% ipython --no-banner

In [1]: import numpy as np

In [2]: np.set_printoptions(precision=1, suppress=True, linewidth=200, legacy="1.25")

In [3]: def rd(a):
   ...:     return np.round(a, 1) + 0
   ...: 

In [4]: rng = np.random.default_rng(701)

In [5]: K = rng.normal(size=(15, 5))

In [6]: K = 3 * K / np.linalg.norm(K, axis=1, keepdims=True)

In [7]: rd(K)
Out[7]: 
array([[ 0.9, -1. ,  1. , -2.2,  1.2],
       [ 1. ,  0.5, -1.2,  0.6,  2.4],
       [ 1.4,  1.1, -1.8, -0.9, -1.3],
       [-0.4,  0.2,  1.6,  1.6,  1.9],
       [ 2.1, -1.5,  0.9, -1.2,  0.1],
       [-1. , -1.4, -2.2,  1. , -0.4],
       [ 1.1,  1.4,  0. , -2.3, -0.6],
       [-2.3, -1.3, -0.2, -0.8, -1.1],
       [ 0.3,  0.5, -0.9, -0.7, -2.7],
       [ 2.5,  0.5, -0.2,  1.4, -0.6],
       [ 0.2,  0.2,  1.1,  1.9,  2. ],
       [-0.6, -0.9,  0.7,  0.6,  2.6],
       [ 0.9,  0.1, -1.5,  1.1,  2.2],
       [ 0.8,  1.8,  0.7,  1.4, -1.6],
       [ 1. , -0.7,  2. , -1.8,  0.5]])

In [8]: C = K[[9, 1]].astype(float)

In [9]: for _ in range(7):
   ...:     z = np.linalg.norm(K[:, None] - C, axis=-1).argmin(axis=1)
   ...:     C = np.array([K[z == j].mean(axis=0) for j in range(2)])
   ...: 

In [10]: z
Out[10]: array([1, 1, 0, 1, 0, 1, 0, 1, 0, 0, 1, 1, 1, 0, 0])

In [11]: rd(C)
Out[11]: 
array([[ 1.3,  0.4,  0.1, -0.6, -0.9],
       [-0.2, -0.4, -0.1,  0.5,  1.4]])

In [12]: D = np.linalg.norm(K[:, None] - K[None], axis=-1)

In [13]: D[9].round(6).argsort(kind="stable")[:4]
Out[13]: array([ 9, 13,  2,  4])

In [14]: rd(D[:5, :5])
Out[14]: 
array([[0. , 4. , 4.6, 4.3, 2. ],
       [4. , 0. , 4.2, 3.3, 4.2],
       [4.6, 4.2, 0. , 5.7, 4.1],
       [4.3, 3.3, 5.7, 0. , 4.6],
       [2. , 4.2, 4.1, 4.6, 0. ]])

In [15]: rd(np.linalg.norm(K - K.mean(axis=0), axis=1))
Out[15]: array([2.8, 2.6, 3. , 3. , 2.6, 3.3, 2.9, 3.5, 3.3, 2.7, 2.8, 2.9, 2.7, 3.1, 2.8])

In [16]: A = np.load("dump.npy")

In [17]: A
Out[17]: 
array([[0, 1, 0, 0],
       [1, 0, 0, 0],
       [0, 0, 0, 1],
       [0, 0, 1, 0]])

In [18]: evals, V = np.linalg.eig(A)

In [19]: rd(np.sort(np.linalg.eigvals(A @ A)))
Out[19]: array([1., 1., 1., 1.])

In [20]: rd(np.sort(np.linalg.eigvals(np.linalg.inv(A))))
Out[20]: array([-1., -1.,  1.,  1.])

In [21]: evals
Out[21]: array([ 1., -1.,  1., -1.])

In [22]: np.prod(evals)
Out[22]: 1.0
